% ipython --no-banner

In [1]: import numpy as np

In [2]: import numpy.linalg as la

In [3]: np.set_printoptions(precision=3, suppress=True, linewidth=100)

In [4]: m1 = np.loadtxt("mat.csv", delimiter=",")

In [5]: print(m1)
[[ 13.626   0.983 -22.16 ]
 [ 11.787   2.194 -20.296]
 [  9.585   3.456 -17.916]
 [  9.169   3.667 -17.444]
 [  8.967   3.766 -17.213]
 [  6.914   4.615 -14.73 ]
 [  3.465   5.089  -9.791]
 [  1.898   4.522  -6.903]
 [  0.094   1.255  -1.318]
 [  0.026   0.655  -0.666]
 [  0.004  -0.241   0.242]
 [  0.037  -0.616   0.787]
 [ -0.213   1.117   0.318]
 [ -0.249   1.324   0.248]
 [ -4.434  18.511  -5.181]
 [ -4.68   19.4    -5.438]
 [ -4.743  19.626  -5.503]
 [ -5.622  22.748  -6.39 ]
 [ -8.576  32.836  -9.134]
 [ -8.936  34.03   -9.449]]

In [6]: other = m1 / la.norm(m1, axis=1, keepdims=True)

In [7]: gram = other @ other.T

In [8]: print(np.argwhere(np.triu(np.abs(gram) > 0.95, 1)))
[[ 0  1]
 [ 0  2]
 [ 0  3]
 [ 0  4]
 [ 0  5]
 [ 1  2]
 [ 1  3]
 [ 1  4]
 [ 1  5]
 [ 2  3]
 [ 2  4]
 [ 2  5]
 [ 3  4]
 [ 3  5]
 [ 3  6]
 [ 4  5]
 [ 4  6]
 [ 5  6]
 [ 6  7]
 [ 7  8]
 [ 7  9]
 [ 7 10]
 [ 7 11]
 [ 8  9]
 [ 8 10]
 [ 8 11]
 [ 9 10]
 [ 9 11]
 [10 11]
 [12 13]
 [14 15]
 [14 16]
 [14 17]
 [14 18]
 [14 19]
 [15 16]
 [15 17]
 [15 18]
 [15 19]
 [16 17]
 [16 18]
 [16 19]
 [17 18]
 [17 19]
 [18 19]]

In [9]: print(round(float(np.degrees(np.arccos(np.clip(gram[17, 10], -1, 1)))), 3))
148.208

In [10]: Uu, sigma, Vt = la.svd(m1)

In [11]: print(sigma)
[70.02  49.543  0.955]

In [12]: print(np.argmax(sigma[:-1] / (sigma[1:] + 1e-6)) + 1)
2

In [13]: other = Uu[:, :2] @ np.diag(sigma[:2]) @ Vt[:2]

In [14]: print(round(float(np.abs(m1 - other).max()), 3))
0.301

In [15]: print(la.matrix_rank(m1, rtol=0.05))
2

In [16]: print(round(la.norm(m1 - other) / la.norm(m1), 3))
0.011

In [17]: print(np.round(la.norm(m1 - other, 2), 3), np.round(sigma[2], 3))
0.955 0.955
